% ipython --no-banner

In [1]: import numpy as np

In [2]: import numpy.linalg as la

In [3]: np.set_printoptions(precision=2, suppress=True, linewidth=140, legacy="1.25")

In [4]: rng = np.random.default_rng(115863)

In [5]: lab = rng.integers(0, 2, 7)

In [6]: K = np.triu((lab[:, None] == lab) & (rng.random((7, 7)) < 0.8), 1).astype(int)

In [7]: K += K.T

In [8]: print(K)
[[0 1 0 0 0 1 0]
 [1 0 0 0 0 1 1]
 [0 0 0 0 1 0 0]
 [0 0 0 0 1 0 0]
 [0 0 1 1 0 0 0]
 [1 1 0 0 0 0 1]
 [0 1 0 0 0 1 0]]

In [9]: K.sum(axis=0)
Out[9]: array([2, 3, 1, 1, 2, 3, 2])

In [10]: np.trace(K @ K @ K) // 6
Out[10]: 2

In [11]: K @ K
Out[11]: 
array([[2, 1, 0, 0, 0, 1, 2],
       [1, 3, 0, 0, 0, 2, 1],
       [0, 0, 1, 1, 0, 0, 0],
       [0, 0, 1, 1, 0, 0, 0],
       [0, 0, 0, 0, 2, 0, 0],
       [1, 2, 0, 0, 0, 3, 1],
       [2, 1, 0, 0, 0, 1, 2]])

In [12]: print(np.argwhere(np.triu(K)))
[[0 1]
 [0 5]
 [1 5]
 [1 6]
 [2 4]
 [3 4]
 [5 6]]

In [13]: low = np.diag(K.sum(axis=1)) - K

In [14]: round(la.det(low[1:, 1:]))
Out[14]: 0

In [15]: la.matrix_rank(low)
Out[15]: 5

In [16]: np.round(la.eigvalsh(low), 2) + 0
Out[16]: array([0., 0., 1., 2., 3., 4., 4.])

In [17]: low
Out[17]: 
array([[ 2, -1,  0,  0,  0, -1,  0],
       [-1,  3,  0,  0,  0, -1, -1],
       [ 0,  0,  1,  0, -1,  0,  0],
       [ 0,  0,  0,  1, -1,  0,  0],
       [ 0,  0, -1, -1,  2,  0,  0],
       [-1, -1,  0,  0,  0,  3, -1],
       [ 0, -1,  0,  0,  0, -1,  2]])

In [18]: np.abs(np.diag(la.qr(K)[1])) > 1e-9
Out[18]: array([ True,  True,  True, False,  True,  True, False])

In [19]: np.unique(K.round(6), axis=0).shape
Out[19]: (5, 7)

In [20]: m1 = np.loadtxt("arr.csv", delimiter=",")

In [21]: print(m1)
[[3. 4. 4. 5. 5. 5.]
 [0. 3. 0. 1. 0. 2.]
 [0. 0. 2. 3. 2. 0.]
 [0. 0. 0. 5. 4. 3.]
 [0. 0. 0. 0. 4. 0.]
 [0. 0. 0. 0. 0. 5.]]

In [22]: la.matrix_rank(m1 - m1[0, 0] * np.eye(6))
Out[22]: 5

In [23]: print(np.sort(la.eigvals(m1)))
[2. 3. 3. 4. 5. 5.]

In [24]: f = np.array([-2, 0])

In [25]: np.convolve(m1[5], f)
Out[25]: array([  0.,   0.,   0.,   0.,   0., -10.,   0.])

In [26]: np.array([np.convolve(row, f, "same") for row in m1])
Out[26]: 
array([[ -6.,  -8.,  -8., -10., -10., -10.],
       [  0.,  -6.,   0.,  -2.,   0.,  -4.],
       [  0.,   0.,  -4.,  -6.,  -4.,   0.],
       [  0.,   0.,   0., -10.,  -8.,  -6.],
       [  0.,   0.,   0.,   0.,  -8.,   0.],
       [  0.,   0.,   0.,   0.,   0., -10.]])

In [27]: np.cross(m1[5, :3], m1[4, :3])
Out[27]: array([0., 0., 0.])

In [28]: np.polyval(f, m1[5])
Out[28]: array([  0.,   0.,   0.,   0.,   0., -10.])

In [29]: t3 = np.stack([m1, -2 * m1, m1[::-1]])

In [30]: la.det(t3)
Out[30]: array([  1800., 115200.,  -1800.])

In [31]: t3.shape
Out[31]: (3, 6, 6)

In [32]: la.matrix_rank(t3.reshape(3, -1))
Out[32]: 2
